In [1]: import numpy as np

In [2]: from numpy import linalg as LA

In [3]: np.set_printoptions(precision=2, suppress=True, linewidth=140)

In [4]: def rnd(a):
   ...:     return np.round(a, 2) + 0
   ...: 

In [5]: X = np.loadtxt("m.csv", delimiter=",")

In [6]: X
Out[6]: 
array([[3., 0., 0.],
       [0., 0., 0.],
       [0., 3., 0.],
       [0., 2., 0.],
       [0., 0., 0.],
       [2., 0., 0.],
       [0., 2., 0.]])

In [7]: print([round(float(x), 2) for x in LA.svd(X, compute_uv=False)[:3]])
[4.12, 3.61, 0.0]

In [8]: LA.matrix_rank(X, rtol=0.1)
Out[8]: np.int64(2)

In [9]: print(rnd(LA.norm(X, 2) / LA.norm(X)))
0.75

In [10]: rank = LA.matrix_rank(X)

In [11]: print(rank)
2

In [12]: ns = LA.svd(X)[2][rank:].T

In [13]: LA.matrix_rank(X.T @ X), LA.matrix_rank(X @ X.T)
Out[13]: (np.int64(2), np.int64(2))

In [14]: ns.shape
Out[14]: (3, 1)

In [15]: print(X @ ns)
[[0.]
 [0.]
 [0.]
 [0.]
 [0.]
 [0.]
 [0.]]

In [16]: ns @ ns.T
Out[16]: 
array([[0., 0., 0.],
       [0., 0., 0.],
       [0., 0., 1.]])

In [17]: np.allclose(X @ ns, 0)
Out[17]: True

In [18]: print(rnd(LA.norm(X, axis=0)))
[3.61 4.12 0.  ]

In [19]: X[6] @ X[4]
Out[19]: np.float64(0.0)

In [20]: print(rnd(LA.norm(X, "nuc")))
7.73

In [21]: rnd(LA.norm(X, 2))
Out[21]: np.float64(4.12)

In [22]: print(rnd(LA.norm(X[6] - X[4])))
2.0

In [23]: E = np.load("data.npy")

In [24]: E
Out[24]: 
array([[0, 1, 0, 1, 0, 0, 1, 1],
       [1, 0, 1, 0, 0, 0, 0, 0],
       [0, 1, 0, 0, 0, 0, 1, 0],
       [1, 0, 0, 0, 1, 0, 0, 0],
       [0, 0, 0, 1, 0, 0, 0, 0],
       [0, 0, 0, 0, 0, 0, 1, 1],
       [1, 0, 1, 0, 0, 1, 0, 0],
       [1, 0, 0, 0, 0, 1, 0, 0]])

In [25]: # symmetric

In [26]: rnd(LA.det(E))
Out[26]: np.float64(1.0)

In [27]: np.allclose(E, E.T)
Out[27]: True

In [28]: E @ E
Out[28]: 
array([[4, 0, 2, 0, 1, 2, 0, 0],
       [0, 2, 0, 1, 0, 0, 2, 1],
       [2, 0, 2, 0, 0, 1, 0, 0],
       [0, 1, 0, 2, 0, 0, 1, 1],
       [1, 0, 0, 0, 1, 0, 0, 0],
       [2, 0, 1, 0, 0, 2, 0, 0],
       [0, 2, 0, 1, 0, 0, 3, 2],
       [0, 1, 0, 1, 0, 0, 2, 2]])

In [29]: print(np.trace(E))
0

In [30]: (E + E.T) / 2
Out[30]: 
array([[0., 1., 0., 1., 0., 0., 1., 1.],
       [1., 0., 1., 0., 0., 0., 0., 0.],
       [0., 1., 0., 0., 0., 0., 1., 0.],
       [1., 0., 0., 0., 1., 0., 0., 0.],
       [0., 0., 0., 1., 0., 0., 0., 0.],
       [0., 0., 0., 0., 0., 0., 1., 1.],
       [1., 0., 1., 0., 0., 1., 0., 0.],
       [1., 0., 0., 0., 0., 1., 0., 0.]])

In [31]: rnd(np.abs(LA.eigvals(E)).max())
Out[31]: np.float64(2.55)
